In [1]: import numpy as np

In [2]: np.set_printoptions(suppress=True, linewidth=140)

In [3]: rd = lambda a: np.round(a, 2) + 0

In [4]: J = np.array([[4, 4, 0, 0], [4, 4, 0, 0], [0, 0, 0, 0], [0, 0, 0, 0]])

In [5]: J
Out[5]: 
array([[4, 4, 0, 0],
       [4, 4, 0, 0],
       [0, 0, 0, 0],
       [0, 0, 0, 0]])

In [6]: # row 1 repeats row 0

In [7]: evals, V = np.linalg.eigh(J)

In [8]: evals
Out[8]: array([0., 0., 0., 8.])

In [9]: (evals > 1e-8).sum(), (evals < -1e-8).sum()
Out[9]: (np.int64(1), np.int64(0))

In [10]: np.unique(evals.round(6) + 0, return_counts=True)[1]
Out[10]: array([3, 1])

In [11]: rd(np.linalg.svd(J, compute_uv=False))
Out[11]: array([8., 0., 0., 0.])

In [12]: mat = np.load("out10.npy")

In [13]: mat
Out[13]: 
array([[-1.,  0.,  0.,  0.],
       [ 0.,  1.,  0.,  0.],
       [ 0.,  0.,  1.,  0.],
       [ 0.,  0.,  0., -1.]])

In [14]: # triangular

In [15]: rd(np.linalg.norm(mat, 2))
Out[15]: np.float64(1.0)

In [16]: np.linalg.norm(mat, axis=1).argmax()
Out[16]: np.int64(0)

In [17]: rd(np.linalg.norm(mat[1] - mat[0]))
Out[17]: np.float64(1.41)

In [18]: rd(np.linalg.norm(mat[1], 1)), rd(np.linalg.norm(mat[1], np.inf))
Out[18]: (np.float64(1.0), np.float64(1.0))

In [19]: rd(np.linalg.norm(mat, 1)), rd(np.linalg.norm(mat, np.inf))
Out[19]: (np.float64(1.0), np.float64(1.0))

In [20]: rd(np.linalg.norm(mat, axis=0))
Out[20]: array([1., 1., 1., 1.])

In [21]: rd(np.linalg.norm(mat, "nuc"))
Out[21]: np.float64(4.0)

In [22]: np.argsort(-np.linalg.norm(J, axis=0).round(6), kind="stable")[:3]
Out[22]: array([0, 1, 2])

In [23]: rng = np.random.default_rng(5425)

In [24]: labels = rng.permutation(4)

In [25]: labels
Out[25]: array([2, 0, 1, 3])

In [26]: M2 = mat[labels][:, labels]

In [27]: np.allclose(M2, mat)
Out[27]: False

In [28]: np.trace(M2)
Out[28]: np.float64(0.0)

In [29]: np.diag(M2)
Out[29]: array([ 1., -1.,  1., -1.])

In [30]: rd(np.linalg.det(M2)), rd(np.linalg.det(mat[labels]))
Out[30]: (np.float64(1.0), np.float64(1.0))

In [31]: rd(np.sort(np.abs(np.linalg.eigvals(M2))))
Out[31]: array([1., 1., 1., 1.])

In [32]: F = np.load("test2.npy")

In [33]: rd(F)
Out[33]: 
array([[ 2.78,  0.49, -1.01],
       [ 2.8 ,  0.43, -1.  ],
       [ 2.15,  1.82, -1.04],
       [-2.48,  1.62,  0.51],
       [-0.47, -2.88,  0.69],
       [ 2.85,  0.07, -0.95],
       [-0.68, -2.82,  0.75],
       [-2.13, -1.83,  1.04],
       [-1.56,  2.56,  0.03],
       [ 1.72,  2.26, -0.99],
       [ 2.7 , -1.13, -0.67],
       [ 1.3 ,  2.55, -0.9 ],
       [ 0.67,  2.83, -0.75],
       [-2.53, -1.22,  1.06],
       [-2.12, -1.85,  1.04],
       [ 2.83,  0.18, -0.96],
       [-1.31, -2.54,  0.91],
       [ 2.5 , -1.57, -0.53],
       [-0.22, -2.93,  0.62],
       [ 2.44,  1.39, -1.06],
       [-2.63,  1.3 ,  0.62],
       [ 1.82, -2.38, -0.15],
       [ 1.92, -2.3 , -0.2 ],
       [-2.69,  1.14,  0.67],
       [ 2.28, -1.91, -0.39]])

In [34]: np.allclose(F[:-1].T @ np.linalg.lstsq(F[:-1].T, F[-1])[0], F[-1])
Out[34]: True

In [35]: rd(F @ np.linalg.pinv(F) @ F)
Out[35]: 
array([[ 2.78,  0.49, -1.01],
       [ 2.8 ,  0.43, -1.  ],
       [ 2.15,  1.82, -1.04],
       [-2.48,  1.62,  0.51],
       [-0.47, -2.88,  0.69],
       [ 2.85,  0.07, -0.95],
       [-0.68, -2.82,  0.75],
       [-2.13, -1.83,  1.04],
       [-1.56,  2.56,  0.03],
       [ 1.72,  2.26, -0.99],
       [ 2.7 , -1.13, -0.67],
       [ 1.3 ,  2.55, -0.9 ],
       [ 0.67,  2.83, -0.75],
       [-2.53, -1.22,  1.06],
       [-2.12, -1.85,  1.04],
       [ 2.83,  0.18, -0.96],
       [-1.31, -2.54,  0.91],
       [ 2.5 , -1.57, -0.53],
       [-0.22, -2.93,  0.62],
       [ 2.44,  1.39, -1.06],
       [-2.63,  1.3 ,  0.62],
       [ 1.82, -2.38, -0.15],
       [ 1.92, -2.3 , -0.2 ],
       [-2.69,  1.14,  0.67],
       [ 2.28, -1.91, -0.39]])

In [36]: np.unique(F.round(6), axis=0).shape
Out[36]: (25, 3)
